In [1]: import numpy as np

In [2]: np.set_printoptions(precision=2, suppress=True, linewidth=200, legacy="1.25")

In [3]: M = np.load("mat.npy")

In [4]: M
Out[4]: 
array([[0.67, 0.33],
       [0.  , 1.  ]])

In [5]: Q, V = np.linalg.qr(M[:, :1])[0], np.linalg.qr(M[:, 1:])[0]

In [6]: s = np.linalg.svd(Q.T @ V, compute_uv=False)

In [7]: round(float(np.linalg.norm(Q @ Q.T - V @ V.T, 2)), 2)
Out[7]: 0.95

In [8]: print(np.degrees(np.arccos(s.clip(0, 1))))
[71.74]

In [9]: s
Out[9]: array([0.31])

In [10]: (M + M.T) / 2
Out[10]: 
array([[0.67, 0.17],
       [0.17, 1.  ]])

In [11]: np.round(np.linalg.det(M), 2)
Out[11]: 0.67

In [12]: K = np.array([[0, 0, 0, 0, 1],
    ...:     [0, 0, 0, 1, 0],
    ...:     [0, 0, 0, 0, 0],
    ...:     [0, 1, 0, 0, 0],
    ...:     [1, 0, 0, 0, 0]])

In [13]: K
Out[13]: 
array([[0, 0, 0, 0, 1],
       [0, 0, 0, 1, 0],
       [0, 0, 0, 0, 0],
       [0, 1, 0, 0, 0],
       [1, 0, 0, 0, 0]])

In [14]: K @ np.linalg.pinv(K) @ K
Out[14]: 
array([[0., 0., 0., 0., 1.],
       [0., 0., 0., 1., 0.],
       [0., 0., 0., 0., 0.],
       [0., 1., 0., 0., 0.],
       [1., 0., 0., 0., 0.]])

In [15]: round(np.trace(np.linalg.pinv(K) @ K), 2)
Out[15]: 4.0

In [16]: np.allclose(K[:-1].T @ np.linalg.lstsq(K[:-1].T, K[-1])[0], K[-1])
Out[16]: False

In [17]: np.linalg.lstsq(K[:-1].T, K[-1])[2]
Out[17]: 3

In [18]: rng = np.random.default_rng(4226)

In [19]: B = K + rng.integers(-2, 3, (5, 4)) @ rng.integers(-2, 3, (4, 5))

In [20]: print(B)
[[-3 -1  3  0 -4]
 [10 -6 -4 -3 -6]
 [ 3 -1 -5 -2  0]
 [ 0  3  0  2 -1]
 [ 7 -3 -1 -2  2]]

In [21]: np.linalg.matrix_rank(B - K, tol=1e-8)
Out[21]: 4

In [22]: np.round(np.linalg.svd(B - K, compute_uv=False), 2) + 0
Out[22]: array([16.24,  7.88,  4.09,  2.73,  0.  ])

In [23]: ev, V = np.linalg.eigh(K)

In [24]: print(ev)
[-1. -1.  0.  1.  1.]

In [25]: print(np.unique(ev.round(6) + 0, return_counts=True)[1])
[2 1 2]

In [26]: ev.sum(), np.trace(K)
Out[26]: (0.0, 0)

In [27]: print(np.linalg.svd(K, compute_uv=False))
[1. 1. 1. 1. 0.]

In [28]: print(K @ K)
[[1 0 0 0 0]
 [0 1 0 0 0]
 [0 0 0 0 0]
 [0 0 0 1 0]
 [0 0 0 0 1]]

In [29]: arr = np.array([[-1.6, 0.6, 1.3, -13.0, -0.4],
    ...:     [0.2, -0.5, 1.5, -19.0, 0.5],
    ...:     [-0.4, -0.6, -0.9, 13.0, 0.6]])

In [30]: r0 = np.array([6, 9, 7])

In [31]: print(np.convolve(arr[1], r0))
[   1.2   -1.2    5.9 -104.  -157.5 -128.5    3.5]

In [32]: np.array([np.convolve(row, r0, "same") for row in arr])
Out[32]: 
array([[ -10.8,    2. ,  -62.1, -110.3,  -94.6],
       [  -1.2,    5.9, -104. , -157.5, -128.5],
       [  -7.2,  -13.6,   65.7,  114.3,   96.4]])

In [33]: W0 = np.loadtxt("a.csv", delimiter=",")

In [34]: W0
Out[34]: 
array([[ 0.04,  0.04,  0.18, -0.04],
       [ 0.04,  0.04,  0.18, -0.04],
       [ 0.18,  0.18,  0.89, -0.18],
       [-0.04, -0.04, -0.18,  0.04]])

In [35]: U, s, Vt = np.linalg.svd(W0)

In [36]: np.argmax(s[:-1] / (s[1:] + 1e-6)) + 1
Out[36]: 1

In [37]: s.round(2) + 0
Out[37]: array([1., 0., 0., 0.])

In [38]: B = U[:, :1] @ np.diag(s[:1]) @ Vt[:1]

In [39]: np.round(np.linalg.norm(W0 - B, 2), 2), np.round(s[1], 2)
Out[39]: (0.0, 0.0)

In [40]: B
Out[40]: 
array([[ 0.04,  0.04,  0.18, -0.04],
       [ 0.04,  0.04,  0.18, -0.04],
       [ 0.18,  0.18,  0.89, -0.18],
       [-0.04, -0.04, -0.18,  0.04]])

In [41]: round(float(np.abs(W0 - B).max()), 2)
Out[41]: 0.0

In [42]: r = np.linalg.matrix_rank(W0)

In [43]: r
Out[43]: 1

In [44]: null = np.linalg.svd(W0)[2][r:].T

In [45]: null @ null.T
Out[45]: 
array([[ 0.96, -0.04, -0.18,  0.04],
       [-0.04,  0.96, -0.18,  0.04],
       [-0.18, -0.18,  0.11,  0.18],
       [ 0.04,  0.04,  0.18,  0.96]])

In [46]: [int(np.linalg.matrix_rank(W0[:, :j + 1])) for j in range(4)]
Out[46]: [1, 1, 1, 1]

In [47]: null.shape
Out[47]: (4, 3)

In [48]: np.linalg.matrix_rank(W0.T @ W0), np.linalg.matrix_rank(W0 @ W0.T)
Out[48]: (1, 1)

In [49]: print(round(np.linalg.norm(W0), 2))
1.0

In [50]: print(W0.shape)
(4, 4)

In [51]: np.diff(W0, axis=0)
Out[51]: 
array([[ 0.  ,  0.  ,  0.  ,  0.  ],
       [ 0.14,  0.14,  0.71, -0.14],
       [-0.21, -0.21, -1.07,  0.21]])

In [52]: np.unravel_index(np.abs(W0).argmax(), W0.shape)
Out[52]: (2, 2)

In [53]: r = np.linalg.matrix_rank(K)

In [54]: r
Out[54]: 4

In [55]: null = np.linalg.svd(K)[2][r:].T

In [56]: null @ null.T
Out[56]: 
array([[0., 0., 0., 0., 0.],
       [0., 0., 0., 0., 0.],
       [0., 0., 1., 0., 0.],
       [0., 0., 0., 0., 0.],
       [0., 0., 0., 0., 0.]])

In [57]: null.shape
Out[57]: (5, 1)

In [58]: [int(np.linalg.matrix_rank(K[:i])) for i in range(1, len(K) + 1)]
Out[58]: [1, 2, 2, 3, 4]

In [59]: null[:, 0] / null[np.abs(null[:, 0]).round(6).argmax(), 0]
Out[59]: array([0., 0., 1., 0., 0.])

In [60]: np.linalg.matrix_rank(K.T @ K), np.linalg.matrix_rank(K @ K.T)
Out[60]: (4, 4)

In [61]: np.allclose(K @ null, 0)
Out[61]: True

In [62]: U, s, Vt = np.linalg.svd(W0, full_matrices=False)

In [63]: s.round(2) + 0
Out[63]: array([1., 0., 0., 0.])

In [64]: print(np.round(s / s[0], 2) + 0)
[1. 0. 0. 0.]

In [65]: np.round(U.T @ U, 2) + 0
Out[65]: 
array([[1., 0., 0., 0.],
       [0., 1., 0., 0.],
       [0., 0., 1., 0.],
       [0., 0., 0., 1.]])

In [66]: np.abs(U[:, 0]).round(6).argmax()
Out[66]: 2

In [67]: print((s > 1e-8).sum())
1

In [68]: np.round(np.sqrt((s ** 2).sum()), 2), round(np.linalg.norm(W0), 2)
Out[68]: (1.0, 1.0)

In [69]: np.allclose(U * s @ Vt, W0)
Out[69]: True

In [70]: feats = np.loadtxt("case16.csv", delimiter=",")

In [71]: print(feats)
[[-32.  -4.   1.]
 [ -5. -21.   0.]
 [ -2.  -4. -27.]]

In [72]: B = feats[0, 0] * feats[1:] - np.outer(feats[1:, 0], feats[0])

In [73]: print(B)
[[  0. 652.   5.]
 [  0. 120. 866.]]

In [74]: np.linalg.matrix_rank(B), np.linalg.matrix_rank(feats)
Out[74]: (2, 3)

In [75]: B = np.linalg.inv(feats)

In [76]: np.allclose(B, feats.T)
Out[76]: False

In [77]: np.linalg.det(feats) * B
Out[77]: 
array([[ 567., -112.,   21.],
       [-135.,  866.,   -5.],
       [ -22., -120.,  652.]])

In [78]: np.linalg.inv(B)
Out[78]: 
array([[-32.,  -4.,   1.],
       [ -5., -21.,  -0.],
       [ -2.,  -4., -27.]])

In [79]: round(np.linalg.cond(feats), 2)
Out[79]: 1.78

In [80]: P = np.triu(np.array([[1, -1, -1], [-1, 2, -3], [-3, -3, -2]]), 1) + np.eye(3)

In [81]: B = P @ feats @ np.linalg.inv(P)

In [82]: np.round(np.linalg.det(B), 2)
Out[82]: -17626.0

In [83]: np.poly(B)
Out[83]: array([    1.,    80.,  2085., 17626.])

In [84]: B
Out[84]: 
array([[-25.,  -4.,  -9.],
       [  1.,  -8.,  58.],
       [ -2.,  -6., -47.]])

In [85]: print(P @ feats - feats @ P)
[[  7.  -7. -17.]
 [  6.   7.  13.]
 [  0.  -2. -14.]]

In [86]: data = np.load("w.npy")

In [87]: data
Out[87]: 
array([[ 1.65,  0.78, -4.16,  1.78,  1.08],
       [-3.01,  0.63, -1.61, -2.26,  2.79],
       [ 2.2 , -2.63,  1.19, -2.68, -2.16],
       [ 2.9 , -3.01,  1.17, -2.26, -1.02],
       [ 0.64, -1.28,  4.45, -1.67,  0.61],
       [ 2.28, -4.21,  0.38,  1.  , -0.96],
       [ 1.88,  1.64,  0.82,  3.09, -2.93],
       [-4.01,  0.08, -0.43, -2.43, -1.69],
       [-2.47,  2.81, -2.51, -2.16, -0.26],
       [ 0.94, -2.14, -1.1 ,  3.88, -1.81],
       [ 1.38, -0.9 , -2.23,  3.46,  2.31],
       [-1.25, -1.92,  1.93,  2.64, -3.01],
       [-0.64,  2.03, -4.03,  1.12,  1.73],
       [ 2.84, -0.55,  3.76,  1.21, -1.01],
       [-0.34, -3.24, -0.32, -0.48,  3.74],
       [ 4.61, -0.6 , -0.36, -1.77,  0.38],
       [ 0.87, -1.57,  4.25,  1.72,  0.85],
       [ 0.44,  0.27, -2.84, -3.32, -2.37],
       [-0.16, -3.35, -0.94,  0.9 ,  3.48],
       [-1.88,  0.16,  3.27, -2.08, -2.52],
       [-2.34, -3.17, -1.22, -1.69,  2.27],
       [-0.96,  1.55,  0.97,  3.94, -2.28],
       [ 3.58, -2.63, -1.52,  0.58,  1.6 ],
       [ 1.05, -1.24, -4.1 ,  2.29,  0.55],
       [ 4.35, -0.13,  1.48,  0.68, -1.84],
       [ 2.36,  1.96,  0.42, -3.36, -2.04],
       [ 2.72,  2.49, -2.79, -1.89, -0.15]])

In [88]: vec = np.array([3, 6, 0])

In [89]: rhs = feats @ vec

In [90]: rhs
Out[90]: array([-120., -141.,  -30.])

In [91]: np.linalg.solve(feats, rhs + feats[:, 2])
Out[91]: array([3., 6., 1.])

In [92]: np.round(np.linalg.solve(feats.T, feats[1]), 2) + 0
Out[92]: array([0., 1., 0.])

In [93]: print(np.round(np.linalg.solve(feats, rhs), 2) + 0)
[3. 6. 0.]

In [94]: print(np.linalg.solve(feats, feats[:, 0]))
[ 1. -0. -0.]
